% ipython --no-banner

In [1]: import numpy as np

In [2]: from numpy import linalg as LA

In [3]: np.set_printoptions(suppress=True, linewidth=120)

In [4]: W0 = np.array([[3, 8, 1, 8, 1, 3, 7],
   ...:     [6, 1, 9, 5, 7, 7, 0],
   ...:     [5, 9, 2, 4, 8, 4, 7],
   ...:     [8, 4, 7, 6, 4, 0, 9],
   ...:     [9, 3, 0, 0, 8, 1, 9],
   ...:     [0, 6, 2, 8, 9, 9, 7],
   ...:     [1, 8, 1, 0, 8, 7, 8]])

In [5]: u, r1 = W0[2], W0[0]

In [6]: u @ r1
Out[6]: np.int64(190)

In [7]: u @ u
Out[7]: np.int64(255)

In [8]: p = (u @ r1) / (u @ u) * u

In [9]: p.round(1)
Out[9]: array([3.7, 6.7, 1.5, 3. , 6. , 3. , 5.2])

In [10]: np.round((r1 - p) @ u, 1)
Out[10]: np.float64(-0.0)

In [11]: np.outer(u, r1)
Out[11]: 
array([[15, 40,  5, 40,  5, 15, 35],
       [27, 72,  9, 72,  9, 27, 63],
       [ 6, 16,  2, 16,  2,  6, 14],
       [12, 32,  4, 32,  4, 12, 28],
       [24, 64,  8, 64,  8, 24, 56],
       [12, 32,  4, 32,  4, 12, 28],
       [21, 56,  7, 56,  7, 21, 49]])

In [12]: rng = np.random.default_rng(287)

In [13]: E = np.array([[-5, -1, 2, 4, 9, 3], [-7, 2, -6, -2, -2, -2], [4, -5, -4, 6, 2, -6]]) * (rng.random((3, 6)) < 0.3)

In [14]: E
Out[14]: 
array([[ 0,  0,  2,  0,  0,  0],
       [ 0,  0, -6, -2,  0,  0],
       [ 0,  0,  0,  6,  2, -6]])

In [15]: left, sv, vt = LA.svd(E)

In [16]: np.argmax(sv[:-1] / (sv[1:] + 1e-6)) + 1
Out[16]: np.int64(2)

In [17]: M2 = left[:, :2] @ np.diag(sv[:2]) @ vt[:2]

In [18]: np.round(LA.norm(E - M2) / LA.norm(E), 1)
Out[18]: np.float64(0.0)

In [19]: np.round(np.abs(E - M2).max(), 1)
Out[19]: np.float64(0.3)

In [20]: LA.matrix_rank(M2)
Out[20]: np.int64(2)

In [21]: round(float(LA.norm(E - M2, 2)), 1), np.round(sv[2], 1)
Out[21]: (0.4, np.float64(0.4))

In [22]: W1 = np.array([[-3, 2, -1, -2, 0, 3],
    ...:     [3, 1, 1, 3, 3, 0],
    ...:     [-3, -3, 3, 2, 1, 3],
    ...:     [1, 2, 1, -3, -1, -2],
    ...:     [-3, -3, -1, -1, -1, 3],
    ...:     [2, 2, -1, -3, 1, 3]])

In [23]: c = np.array([1, 2, 1, 3, 1, 3])

In [24]: H = np.maximum(E @ W1 + c, 0)

In [25]: (H > 0).astype(int)
Out[25]: 
array([[0, 0, 1, 1, 1, 1],
       [1, 1, 0, 0, 0, 0],
       [0, 0, 1, 1, 0, 0]])

In [26]: Z = np.array([[2, -1, -2],
    ...:     [1, 1, 3],
    ...:     [-1, -2, -1],
    ...:     [0, -1, -2],
    ...:     [-3, -1, -2],
    ...:     [1, -1, 0]])

In [27]: (H @ Z).round(6).argmax(axis=1)
Out[27]: array([0, 0, 0])

In [28]: H @ Z
Out[28]: 
array([[ -7, -33, -27],
       [ 50,  -1,  14],
       [-11, -23, -13]])

In [29]: np.argsort(-LA.norm(E, axis=0).round(6), kind="stable")[:3]
Out[29]: array([2, 3, 5])

In [30]: theta = np.radians(180)

In [31]: R = np.eye(6)

In [32]: R[4, 4] = R[1, 1] = np.cos(theta)

In [33]: R[4, 1], R[1, 4] = -np.sin(theta), np.sin(theta)

In [34]: R.round(1) + 0
Out[34]: 
array([[ 1.,  0.,  0.,  0.,  0.,  0.],
       [ 0., -1.,  0.,  0.,  0.,  0.],
       [ 0.,  0.,  1.,  0.,  0.,  0.],
       [ 0.,  0.,  0.,  1.,  0.,  0.],
       [ 0.,  0.,  0.,  0., -1.,  0.],
       [ 0.,  0.,  0.,  0.,  0.,  1.]])

In [35]: M2 = E @ R.T

In [36]: np.round(LA.svd(E, compute_uv=False), 1), np.round(LA.svd(M2, compute_uv=False), 1)
Out[36]: (array([8.9, 6.3, 0.4]), array([8.9, 6.3, 0.4]))

In [37]: np.allclose(E @ E.T, M2 @ M2.T)
Out[37]: True

In [38]: M2.round(1) + 0
Out[38]: 
array([[ 0.,  0.,  2.,  0.,  0.,  0.],
       [ 0.,  0., -6., -2.,  0.,  0.],
       [ 0.,  0.,  0.,  6., -2., -6.]])

In [39]: np.round(np.abs(M2 - E).max(axis=0), 1) + 0
Out[39]: array([0., 0., 0., 0., 4., 0.])

In [40]: data = np.loadtxt("data.csv", delimiter=",")

In [41]: data.round(1) + 0
Out[41]: 
array([[-0.3, -0.2,  0.3,  0.7, -0.8, -0.2, -0.3, -0.4, -0.1,  0.3],
       [-0.2,  0.4, -0.6,  0.3, -0.5, -0.5,  0.5, -0.1,  0.2,  0.1],
       [ 0.3, -0.6,  0. ,  0.1,  0.4,  0.4,  0. ,  0.1, -0.1,  0.6],
       [ 0.7,  0.3,  0.1, -2.4, -0.3,  0.6, -0.6, -0.5, -0.1, -0.2],
       [-0.8, -0.5,  0.4, -0.3, -0.7, -0.9, -0.7, -0.9,  0.3,  0.1],
       [-0.2, -0.5,  0.4,  0.6, -0.9,  0.1, -0.1, -0.6,  0.2,  0.4],
       [-0.3,  0.5,  0. , -0.6, -0.7, -0.1,  0.3, -0.5,  0.7, -0.6],
       [-0.4, -0.1,  0.1, -0.5, -0.9, -0.6, -0.5, -0.8,  0.1,  0.1],
       [-0.1,  0.2, -0.1, -0.1,  0.3,  0.2,  0.7,  0.1,  0.6, -0.4],
       [ 0.3,  0.1,  0.6, -0.2,  0.1,  0.4, -0.6,  0.1, -0.4, -0.2]])

In [42]: # symmetric

In [43]: np.all(LA.eigvalsh(data) > 0)
Out[43]: np.False_

In [44]: [round(float(LA.det(data[:i, :i])), 2) + 0 for i in range(1, 11)]
Out[44]: [-0.28, -0.17, 0.16, -0.03, -1.13, -0.27, 0.0, 0.0, 0.0, 0.0]
